% python3 -q
>>> import numpy as np
>>> np.set_printoptions(suppress=True, linewidth=120)
>>> mat = np.load("test6.npy")
>>> mat
array([[ 0.2,  0.4,  0.4],
       [-1.1, -3.4, -3.3],
       [ 1.8,  5.6,  5.7],
       [ 1.3,  3.9,  4. ],
       [-0.6, -1.5, -1.8],
       [-0.9, -2.1, -2.2],
       [-0.5, -1.8, -1.6],
       [-1.9, -5.9, -6.1],
       [ 0.3,  0.8,  0.9],
       [ 0.2,  0.7,  0.8],
       [-0.7, -1.9, -1.9],
       [ 0.3,  1. ,  0.9],
       [-0.8, -2.1, -2.2],
       [-1.1, -3.1, -2.8],
       [ 0.5,  1.5,  1.4],
       [ 0.1,  0.6,  0.8],
       [ 2.4,  7.1,  7.1],
       [-0.2, -0.7, -0.4],
       [ 0.4,  0.6,  0.5],
       [-0.6, -2. , -1.8]])
>>> rng = np.random.default_rng(5692)
>>> labels = rng.permutation(3)
>>> B = mat[:, labels] * rng.choice([-1, 1], 3)
>>> B
array([[ 0.4,  0.4, -0.2],
       [-3.4, -3.3,  1.1],
       [ 5.6,  5.7, -1.8],
       [ 3.9,  4. , -1.3],
       [-1.5, -1.8,  0.6],
       [-2.1, -2.2,  0.9],
       [-1.8, -1.6,  0.5],
       [-5.9, -6.1,  1.9],
       [ 0.8,  0.9, -0.3],
       [ 0.7,  0.8, -0.2],
       [-1.9, -1.9,  0.7],
       [ 1. ,  0.9, -0.3],
       [-2.1, -2.2,  0.8],
       [-3.1, -2.8,  1.1],
       [ 1.5,  1.4, -0.5],
       [ 0.6,  0.8, -0.1],
       [ 7.1,  7.1, -2.4],
       [-0.7, -0.4,  0.2],
       [ 0.6,  0.5, -0.4],
       [-2. , -1.8,  0.6]])
>>> Uu, _, Vh = np.linalg.svd(mat.T @ B)
>>> np.round(np.linalg.lstsq(mat, B)[0], 1) + 0
array([[ 0.,  0., -1.],
       [ 1.,  0.,  0.],
       [ 0.,  1.,  0.]])
>>> labels
array([1, 2, 0])
>>> W2 = mat[[13, 7]].astype(float)
>>> for _ in range(3):
...     labels = np.linalg.norm(mat[:, None] - W2, axis=-1).argmin(axis=1)
...     W2 = np.array([mat[labels == j].mean(axis=0) for j in range(2)])
... 
>>> labels
array([0, 1, 0, 0, 0, 1, 0, 1, 0, 0, 1, 0, 1, 1, 0, 0, 0, 0, 0, 1])
>>> np.bincount(labels)
array([13,  7])
